$ python -q
>>> import numpy as np
>>> from numpy import linalg as LA
>>> np.set_printoptions(precision=1, suppress=True, linewidth=120, legacy="1.25")
>>> W0 = np.load("sample11.npy")
>>> W0
array([[1. , 0.5, 0.2, 0.1, 0.1],
       [0.5, 1. , 0.5, 0.2, 0.1],
       [0.2, 0.5, 1. , 0.5, 0.2],
       [0.1, 0.2, 0.5, 1. , 0.5],
       [0.1, 0.1, 0.2, 0.5, 1. ]])
>>> def softmax(z):
...     e = np.exp(z - z.max(axis=-1, keepdims=True))
...     return e / e.sum(axis=-1, keepdims=True)
... 
>>> softmax(W0).sum(axis=1)
array([1., 1., 1., 1., 1.])
>>> att = W0 @ W0.T / np.sqrt(5)
>>> softmax(att + np.triu(np.full(att.shape, -np.inf), 1))
array([[1. , 0. , 0. , 0. , 0. ],
       [0.5, 0.5, 0. , 0. , 0. ],
       [0.3, 0.3, 0.4, 0. , 0. ],
       [0.2, 0.2, 0.3, 0.3, 0. ],
       [0.2, 0.2, 0.2, 0.2, 0.2]])
>>> softmax(att).round(6).argmax(axis=1)
array([0, 1, 2, 3, 4])
>>> softmax(att)[4] @ W0
array([0.3, 0.4, 0.5, 0.5, 0.4])
>>> B = np.array([[6, 3], [-6, -6], [6, 4], [-9, -2], [6, -6]])
>>> np.einsum("ij,ij->i", W0, W0)
array([1.3, 1.6, 1.6, 1.6, 1.3])
>>> B @ W0
Traceback (most recent call last):
  File "<python-input-13>", line 1, in <module>
    B @ W0
    ~~^~~~
ValueError: matmul: Input operand 1 has a mismatch in its core dimension 0, with gufunc signature (n?,k),(k,m?)->(n?,m?) (size 5 is different from 2)
>>> np.round(LA.eigvals(W0).sum().real, 1)
5.0
>>> np.round(LA.det(W0[::-1]), 1)
0.3
>>> round(LA.det(W0.T), 1)
0.3
>>> LA.eigvals(W0)
array([2.2, 1.3, 0.8, 0.4, 0.3])
>>> np.poly(W0)
array([ 1. , -5. ,  8.9, -7. ,  2.4, -0.3])
>>> round(float(np.einsum("ij,ji->", W0, W0)), 1)
7.3
>>> x0 = np.ones(5)
>>> for _ in range(7):
...     x0 = W0 @ x0
...     x0 /= LA.norm(x0)
...     print(round(x0 @ W0 @ x0, 1))
... 
2.2
2.2
2.2
2.2
2.2
2.2
2.2
>>> np.round(LA.eigvalsh(W0)[-1], 1)
2.2
>>> w, V = LA.eigh(W0)
>>> x0 = np.array([-1, 3, -2, 3, -2])
>>> np.round(x0 @ W0 @ x0 / (x0 @ x0), 1), round(w[0], 1), round(float(w[-1]), 1)
(0.4, 0.3, 2.2)
>>> LA.eigvalsh(W0[1:, 1:])
array([0.3, 0.6, 1.1, 2. ])
>>> V * np.maximum(w, 0) @ V.T
array([[1. , 0.5, 0.2, 0.1, 0.1],
       [0.5, 1. , 0.5, 0.2, 0.1],
       [0.2, 0.5, 1. , 0.5, 0.2],
       [0.1, 0.2, 0.5, 1. , 0.5],
       [0.1, 0.1, 0.2, 0.5, 1. ]])
>>> np.round(V * np.sqrt(w) @ V.T, 1) + 0
array([[1. , 0.3, 0.1, 0. , 0. ],
       [0.3, 0.9, 0.2, 0.1, 0. ],
       [0.1, 0.2, 0.9, 0.2, 0.1],
       [0. , 0.1, 0.2, 0.9, 0.3],
       [0. , 0. , 0.1, 0.3, 1. ]])
>>> q, _ = LA.qr(np.array([[0.0, -1.0, -1.2, 0.7, 0.3, -0.6, -1.6, -0.4, 0.5],
...     [0.7, -1.5, -0.5, -0.5, 0.5, -1.6, 1.4, 0.0, 1.6],
...     [-1.6, 0.0, 1.1, 1.5, -1.0, -0.4, 0.7, -0.2, 0.4],
...     [0.3, 1.3, 0.3, -0.5, 1.3, 0.9, 0.1, 2.5, -1.6],
...     [1.6, 1.2, 0.7, 0.9, 0.1, 0.2, 0.4, -0.7, -0.1],
...     [0.6, -0.4, -1.0, 0.6, -0.1, 0.2, -0.1, 0.1, -1.1],
...     [0.5, -0.4, 0.6, 0.2, -0.3, 0.2, -0.6, -0.2, -1.6],
...     [2.4, -0.9, 1.4, -0.6, 0.0, -0.3, -0.3, -0.1, -0.8],
...     [-0.1, -0.4, -0.6, -1.0, 2.8, 0.4, -0.7, -1.2, -0.9]]))
>>> feats = q[:, :7]
>>> feats.round(1) + 0
array([[ 0. , -0.4,  0.4,  0.4, -0.2,  0. , -0.7],
       [-0.2, -0.5,  0.1, -0.1, -0.1,  0.7,  0.3],
       [ 0.5, -0.1, -0.6,  0.4, -0.4,  0.1,  0.2],
       [-0.1,  0.5,  0.1, -0.2, -0.3,  0. ,  0. ],
       [-0.5,  0.5,  0. ,  0.5, -0.3,  0.3,  0. ],
       [-0.2, -0.1,  0.4,  0.4,  0. , -0.4,  0.6],
       [-0.1, -0.1, -0.3,  0.1, -0.1, -0.4,  0. ],
       [-0.7, -0.2, -0.5, -0.1,  0. , -0.2, -0.1],
       [ 0. , -0.1,  0.2, -0.4, -0.8, -0.2,  0.1]])
>>> rng = np.random.default_rng(201)
>>> B = feats + rng.integers(-2, 3, (9, 6)) @ rng.integers(-2, 3, (6, 7))
>>> B
array([[ 0. ,  2.6, -4.6, -3.6,  2.8,  4. ,  2.3],
       [-3.2,  3.5,  1.1, -4.1,  0.9,  4.7,  5.3],
       [-0.5, -4.1,  4.4, -2.6,  1.6,  3.1,  3.2],
       [-0.1,  2.5, -5.9, -2.2, -5.3, -2. , -4. ],
       [-4.5, -1.5,  3. , -0.5,  5.7, -5.7,  2. ],
       [-1.2, -0.1,  2.4,  3.4, 12. , -3.4,  5.6],
       [-4.1, -4.1, -2.3,  1.1, -7.1, -6.4, -8. ],
       [-5.7, -1.2,  1.5,  2.9,  9. , -7.2,  1.9],
       [-2. , -2.1,  2.2, -5.4, -3.8, -0.2,  0.1]])
>>> np.abs(B - feats).sum(axis=1)
array([22., 22., 21., 21., 24., 26., 32., 29., 14.])
